$ python3 -q
>>> import numpy as np
>>> from numpy import linalg as LA
>>> np.set_printoptions(suppress=True, linewidth=100)
>>> rd = lambda a: np.round(a, 4) + 0
>>> m1 = np.load("out2.npy")
>>> m1
array([[ 1.2659, -5.9101,  4.8859, -0.4982, -3.3059, -1.6465,  0.2745,  1.594 , -4.1763],
       [ 3.9459, -1.2665,  0.9561,  1.3871, -3.6325, -1.8858, -1.6306,  0.1419, -2.5483],
       [ 6.3504,  3.2912,  0.0081,  3.4138, -0.4278,  0.042 , -3.1257, -2.109 ,  2.6504],
       [ 6.8394,  1.807 , -3.3687,  2.793 , -0.9121,  0.5637, -5.495 , -1.0054,  3.5488],
       [ 0.1379, -4.311 ,  4.1093,  0.4294, -1.9899, -1.3882, -0.8606,  1.3621, -1.5562],
       [ 1.2756, -3.5188,  3.9011,  0.2039, -2.6438, -1.4586,  1.0017,  1.5381, -2.3999],
       [ 4.4759, -1.6228,  1.6392, -0.2393, -3.5883,  1.1452, -1.3897,  0.9411, -2.1969],
       [ 0.8824, -5.3059,  6.6888, -1.5706, -1.7945, -0.8564,  2.7514,  1.2442, -2.1964],
       [-1.0894, -7.5519,  3.5418, -0.5987, -1.4823, -0.9901,  2.6539,  1.9415, -2.7931],
       [ 5.1183, -1.11  ,  4.5504, -0.404 , -3.378 , -1.905 , -1.4642, -1.3169, -1.218 ],
       [ 7.7757,  2.0647,  0.2621,  2.562 ,  0.8149,  1.9313, -6.0772, -0.1254,  2.0054],
       [ 6.3849, -0.2902, -0.1323,  2.7267, -1.0803,  0.7978, -2.734 , -0.6877,  2.3074],
       [ 6.4683, -0.2169,  3.1896,  0.3562, -5.8943,  0.0186, -1.3889,  0.7216, -3.2873],
       [ 6.1363,  1.8346,  1.0344, -0.0848, -0.1482,  1.6041, -4.9016,  0.2451,  2.768 ],
       [ 3.3703, -1.1902,  2.6277, -1.0297, -5.6748, -0.0602, -0.3418,  0.7795, -2.9575],
       [ 0.0329, -5.2375,  2.8788, -0.7901, -1.4447, -0.4826,  2.2004,  1.2128, -2.6548],
       [ 5.972 ,  0.3065,  2.993 ,  0.5173, -4.7628, -0.2585, -1.7695,  1.0854, -2.9777],
       [ 6.1907,  2.9104, -0.4543,  2.1743, -1.2246,  2.3897, -5.4458, -0.371 ,  1.5304]])
>>> C2 = np.cov(m1, rowvar=False)
>>> rd(m1.std(axis=0))
array([2.7478, 3.1641, 2.3422, 1.4636, 1.8286, 1.2892, 2.6717, 1.0997, 2.4832])
>>> rd(np.median(m1, axis=0))
array([ 4.7971, -1.1501,  2.7532,  0.28  , -1.8922, -0.1594, -1.427 ,  0.7506, -2.1966])
>>> d = LA.norm(m1[:, None] - m1[None], axis=-1)
>>> d.shape
(18, 18)
>>> np.unravel_index(d.round(6).argmax(), d.shape)
(np.int64(3), np.int64(8))
>>> hat = m1 @ LA.solve(m1.T @ m1, m1.T)
>>> rd(hat @ m1[:, 5])
array([-1.6465, -1.8858,  0.042 ,  0.5637, -1.3882, -1.4586,  1.1452, -0.8564, -0.9901, -1.905 ,
        1.9313,  0.7978,  0.0186,  1.6041, -0.0602, -0.4826, -0.2585,  2.3897])
>>> np.allclose(hat @ hat, hat)
True
>>> x = np.array([1, 6, 7, 3, 6, 9, 1, 8, 5])
>>> y = m1 @ x
>>> rd(LA.pinv(m1) @ m1)
array([[1., 0., 0., 0., 0., 0., 0., 0., 0.],
       [0., 1., 0., 0., 0., 0., 0., 0., 0.],
       [0., 0., 1., 0., 0., 0., 0., 0., 0.],
       [0., 0., 0., 1., 0., 0., 0., 0., 0.],
       [0., 0., 0., 0., 1., 0., 0., 0., 0.],
       [0., 0., 0., 0., 0., 1., 0., 0., 0.],
       [0., 0., 0., 0., 0., 0., 1., 0., 0.],
       [0., 0., 0., 0., 0., 0., 0., 1., 0.],
       [0., 0., 0., 0., 0., 0., 0., 0., 1.]])
>>> rng = np.random.default_rng(1797)
>>> y = y + 0.1 * rng.normal(size=18)
>>> rd(y)
array([-44.0856, -44.9544,  27.5002,   6.2916, -17.8713, -19.4499, -10.6113,  -5.5116, -36.9143,
       -26.4072,  54.7916,  15.6905, -18.7048,  48.6049, -31.9865, -28.0233,  -8.6291,  40.4848])
>>> c, *_ = LA.lstsq(m1, y)
>>> [round(float(LA.norm(LA.solve(m1.T @ m1 + lam * np.eye(9), m1.T @ y))), 2) for lam in (0, 1, 10, 100)]
[17.42, 15.9, 10.94, 4.83]
>>> f = np.array([-2, -2, -1, -1, -1])
>>> r1 = np.array([1, 3, 0, 1, 2, 3, 1, 1, 2])
>>> W0 = f[:, None] + r1[None, :]
>>> W0
array([[-1,  1, -2, -1,  0,  1, -1, -1,  0],
       [-1,  1, -2, -1,  0,  1, -1, -1,  0],
       [ 0,  2, -1,  0,  1,  2,  0,  0,  1],
       [ 0,  2, -1,  0,  1,  2,  0,  0,  1],
       [ 0,  2, -1,  0,  1,  2,  0,  0,  1]])
>>> rk = LA.matrix_rank(W0)
>>> rk
np.int64(2)
>>> ns = LA.svd(W0)[2][rk:].T
>>> np.allclose(W0 @ ns, 0)
True
>>> ns.shape
(9, 7)
>>> LA.matrix_rank(W0.T @ W0), LA.matrix_rank(W0 @ W0.T)
(np.int64(2), np.int64(2))
>>> [int(LA.matrix_rank(np.delete(W0, i, axis=0))) for i in range(5)]
[2, 2, 2, 2, 2]
>>> Uu, sigma, vt = LA.svd(W0)
>>> np.argmax(sigma[:-1] / (sigma[1:] + 1e-6)) + 1
np.int64(2)
>>> A2 = Uu[:, :2] @ np.diag(sigma[:2]) @ vt[:2]
>>> LA.matrix_rank(A2)
np.int64(2)
>>> rd(np.abs(W0 - A2).max())
np.float64(0.0)
>>> LA.matrix_rank(W0, rtol=0.05)
np.int64(2)
>>> rd(A2)
array([[-1.,  1., -2., -1.,  0.,  1., -1., -1.,  0.],
       [-1.,  1., -2., -1.,  0.,  1., -1., -1.,  0.],
       [ 0.,  2., -1.,  0.,  1.,  2.,  0.,  0.,  1.],
       [ 0.,  2., -1.,  0.,  1.,  2.,  0.,  0.,  1.],
       [ 0.,  2., -1.,  0.,  1.,  2.,  0.,  0.,  1.]])
